% ipython --no-banner

In [1]: import numpy as np

In [2]: import numpy.linalg as la

In [3]: np.set_printoptions(precision=4, suppress=True, linewidth=200, sign=" ")

In [4]: E = np.load("dump.npy")

In [5]: print(E)
[[  5.   7.  -7.  -7.]
 [-16. -15.  10.   4.]
 [-18. -12.   4.  -6.]
 [  2.  -1.   4.   8.]]

In [6]: M2 = E[0, 0] * E[1:] - np.outer(E[1:, 0], E[0])

In [7]: print(M2)
[[   0.   37.  -62.  -92.]
 [   0.   66. -106. -156.]
 [   0.  -19.   34.   54.]]

In [8]: print(la.matrix_rank(M2), la.matrix_rank(E))
3 4

In [9]: m1 = np.array([[2, 1, 2, 2, 0, 2, 2, 0],
   ...:     [1, 2, 2, 0, 1, 2, 0, 2],
   ...:     [2, 1, 0, 0, 2, 1, 2, 0],
   ...:     [1, 2, 1, 0, 1, 2, 0, 0],
   ...:     [0, 0, 2, 2, 2, 1, 2, 0],
   ...:     [2, 2, 2, 0, 2, 0, 0, 1]])

In [10]: print(m1)
[[ 2  1  2  2  0  2  2  0]
 [ 1  2  2  0  1  2  0  2]
 [ 2  1  0  0  2  1  2  0]
 [ 1  2  1  0  1  2  0  0]
 [ 0  0  2  2  2  1  2  0]
 [ 2  2  2  0  2  0  0  1]]

In [11]: def softmax(z):
    ...:     e = np.exp(z - z.max(axis=-1, keepdims=True))
    ...:     return e / e.sum(axis=-1, keepdims=True)
    ...: 

In [12]: print(softmax(m1[5]))
[ 0.2095  0.2095  0.2095  0.0283  0.2095  0.0283  0.0283  0.0771]

In [13]: print(softmax(m1[5] + 2))
[ 0.2095  0.2095  0.2095  0.0283  0.2095  0.0283  0.0283  0.0771]

In [14]: print(np.round(softmax(10 * m1[5]), 4) + 0)
[ 0.25  0.25  0.25  0.    0.25  0.    0.    0.  ]

In [15]: scores = m1 @ m1.T / np.sqrt(8)

In [16]: print(softmax(scores)[5] @ m1)
[ 1.687   1.8468  1.846   0.1532  1.635   0.7041  0.2559  1.0318]

In [17]: print(np.unravel_index(np.abs(m1).argmax(), m1.shape))
(np.int64(0), np.int64(0))

In [18]: print(m1.sum(axis=0))
[ 8  8  9  4  8  8  6  3]

In [19]: print(m1.shape)
(6, 8)

In [20]: print(m1 - m1[0])
[[ 0  0  0  0  0  0  0  0]
 [-1  1  0 -2  1  0 -2  2]
 [ 0  0 -2 -2  2 -1  0  0]
 [-1  1 -1 -2  1  0 -2  0]
 [-2 -1  0  0  2 -1  0  0]
 [ 0  1  0 -2  2 -2 -2  1]]

In [21]: print(np.count_nonzero(m1))
32

In [22]: f, r1 = m1[2], m1[0]

In [23]: print(f @ f)
14

In [24]: print(f @ r1)
11

In [25]: p = (f @ r1) / (f @ f) * f

In [26]: print(np.round(la.norm(f + r1) ** 2 + la.norm(f - r1) ** 2, 4))
70.0

In [27]: print(np.round((r1 - p) @ f, 4))
0.0

In [28]: M2 = m1 / la.norm(m1, axis=1, keepdims=True)

In [29]: cov = M2 @ M2.T

In [30]: print(la.norm(M2, axis=1))
[ 1.  1.  1.  1.  1.  1.]

In [31]: print(round(float(np.degrees(np.arccos(np.clip(cov[2, 5], -1, 1)))), 4))
49.5937

In [32]: M2 = np.array([[-1, -1], [-3, -2]])

In [33]: A = np.kron(np.eye(2, dtype=int), M2)

In [34]: print(A)
[[-1 -1  0  0]
 [-3 -2  0  0]
 [ 0  0 -1 -1]
 [ 0  0 -3 -2]]

In [35]: # splits into 2 blocks

In [36]: print(np.sort(la.eigvals(A).real))
[-3.3028 -3.3028  0.3028  0.3028]

In [37]: print(A @ A)
[[ 4  3  0  0]
 [ 9  7  0  0]
 [ 0  0  4  3]
 [ 0  0  9  7]]

In [38]: P = np.triu(np.array([[6, 3, 4, 1], [8, 9, 3, 6], [8, 6, 3, 0], [4, 2, 5, 3]]), 1) + np.eye(4)

In [39]: M2 = P @ A @ la.inv(P)

In [40]: print(la.matrix_rank(M2))
4

In [41]: print(P @ A - A @ P)
[[-9. -3.  0.  1.]
 [ 0.  9. -3.  0.]
 [ 0.  0.  0.  0.]
 [ 0.  0.  0.  0.]]

In [42]: f = np.array([0, 2])

In [43]: print(np.polyval(f, m1[0]))
[ 2  2  2  2  2  2  2  2]

In [44]: rng = np.random.default_rng(6130)

In [45]: M2 = A + rng.integers(-2, 3, (4, 2)) @ rng.integers(-2, 3, (2, 4))

In [46]: print(M2)
[[-1 -1  0  0]
 [-7  2 -2 -4]
 [-2  0  1 -3]
 [ 0 -2  0 -2]]

In [47]: print(np.round(la.svd(M2 - A, compute_uv=False), 4) + 0)
[ 7.6522  4.2946  0.      0.    ]

In [48]: print(np.abs(M2 - A).sum(axis=1))
[  0  14   6   5]

In [49]: print(M2 - A)
[[ 0  0  0  0]
 [-4  4 -2 -4]
 [-2  0  2 -2]
 [ 0 -2  3  0]]

In [50]: feats = np.array([[1, -1, -1, 1, -1, 1, 1, -1],
    ...:     [1, -1, -1, 1, 1, -1, -1, 1],
    ...:     [1, -1, 1, -1, -1, 1, -1, 1]])

In [51]: print(softmax(feats[0]))
[ 0.2202  0.0298  0.0298  0.2202  0.0298  0.2202  0.2202  0.0298]

In [52]: print(np.round(softmax(10 * feats[0]), 4) + 0)
[ 0.25  0.    0.    0.25  0.    0.25  0.25  0.  ]

In [53]: scores = feats @ feats.T / np.sqrt(8)

In [54]: print(softmax(scores).round(6).argmax(axis=1))
[ 0  1  2]

In [55]: print(softmax(scores))
[[ 0.8943  0.0529  0.0529]
 [ 0.0529  0.8943  0.0529]
 [ 0.0529  0.0529  0.8943]]

In [56]: M2 = feats / np.sqrt((feats ** 2).mean(axis=1, keepdims=True))

In [57]: print(la.norm(M2, axis=1))
[ 2.8284  2.8284  2.8284]

In [58]: print(M2[1])
[ 1. -1. -1.  1.  1. -1. -1.  1.]

In [59]: print(la.svd(feats, compute_uv=False))
[ 2.8284  2.8284  2.8284]

In [60]: print(feats.sum(axis=0))
[ 3 -3 -1  1 -1  1 -1  1]

In [61]: print(np.round(la.norm(feats), 4))
4.899

In [62]: print(feats - feats[0])
[[ 0  0  0  0  0  0  0  0]
 [ 0  0  0  0  2 -2 -2  2]
 [ 0  0  2 -2  0  0 -2  2]]

In [63]: print(feats.sum(axis=1))
[ 0  0  0]

In [64]: print(np.count_nonzero(feats))
24

In [65]: print(feats.shape)
(3, 8)

In [66]: W1 = np.array([[0, 0, 1, 1, 3],
    ...:     [1, 2, 1, 1, 1],
    ...:     [0, 2, 2, 1, 3],
    ...:     [3, 2, 0, 0, 1],
    ...:     [3, 3, 2, 2, 0],
    ...:     [2, 3, 3, 0, 1],
    ...:     [2, 1, 0, 3, 3],
    ...:     [0, 0, 0, 3, 3]])

In [67]: b = np.array([1, 2, 1, 2, -2])

In [68]: H = np.maximum(feats @ W1 + b, 0)

In [69]: print((H > 0).mean(axis=0))
[ 0.6667  0.3333  0.3333  0.6667  0.3333]

In [70]: print((H > 0).astype(int))
[[ 1  1  0  0  0]
 [ 1  0  0  1  0]
 [ 0  0  1  1  1]]

In [71]: Z = np.array([[2, 0, 1], [0, 2, 0], [2, 0, 2], [0, 0, 1], [2, 1, 0]])

In [72]: print((H @ Z).round(6).argmax(axis=1))
[ 0  2  0]

In [73]: F = np.load("data.npy")

In [74]: print(F)
[[ 3  0  0  0  0  0]
 [ 0  2  0  0  0  0]
 [ 0  0  0  0  0  0]
 [ 0  0  0  2  0  0]
 [ 0  0  0  0  2  0]
 [ 0  0  0  0  0  3]]

In [75]: # triangular, det is the product of the diagonal

In [76]: vals, vecs = la.eigh(F)

In [77]: x0 = np.array([2, 1, 3, 3, -1, 0])

In [78]: print(round(x0 @ F @ x0 / (x0 @ x0), 4), vals[0], vals[-1])
1.4167 0.0 3.0

In [79]: print(vecs * np.abs(vals) @ vecs.T)
[[ 3.  0.  0.  0.  0.  0.]
 [ 0.  2.  0.  0.  0.  0.]
 [ 0.  0.  0.  0.  0.  0.]
 [ 0.  0.  0.  2.  0.  0.]
 [ 0.  0.  0.  0.  2.  0.]
 [ 0.  0.  0.  0.  0.  3.]]

In [80]: print(vecs * np.maximum(vals, 0) @ vecs.T)
[[ 3.  0.  0.  0.  0.  0.]
 [ 0.  2.  0.  0.  0.  0.]
 [ 0.  0.  0.  0.  0.  0.]
 [ 0.  0.  0.  2.  0.  0.]
 [ 0.  0.  0.  0.  2.  0.]
 [ 0.  0.  0.  0.  0.  3.]]

In [81]: print(la.matrix_rank(F - F[0, 0] * np.eye(6)))
4

In [82]: print(np.prod(np.diag(F)), np.round(la.det(F), 4))
0 0.0

In [83]: M2 = np.array([[2, -2, 1],
    ...:     [-1, 0, 1],
    ...:     [1, -2, -2],
    ...:     [1, -1, -2],
    ...:     [-2, 0, 1],
    ...:     [-1, -2, -1]])

In [84]: print(F @ M2)
[[ 6 -6  3]
 [-2  0  2]
 [ 0  0  0]
 [ 2 -2 -4]
 [-4  0  2]
 [-3 -6 -3]]

In [85]: print(np.einsum("ij->j", F))
[ 3  2  0  2  2  3]

In [86]: print(np.einsum("ik,kj->ij", F, M2))
[[ 6 -6  3]
 [-2  0  2]
 [ 0  0  0]
 [ 2 -2 -4]
 [-4  0  2]
 [-3 -6 -3]]

In [87]: print(M2.T @ F.T)
[[ 6 -2  0  2 -4 -3]
 [-6  0  0 -2  0 -6]
 [ 3  2  0 -4  2 -3]]

In [88]: print(np.einsum("ij,ij->i", F, F))
[ 9  4  0  4  4  9]
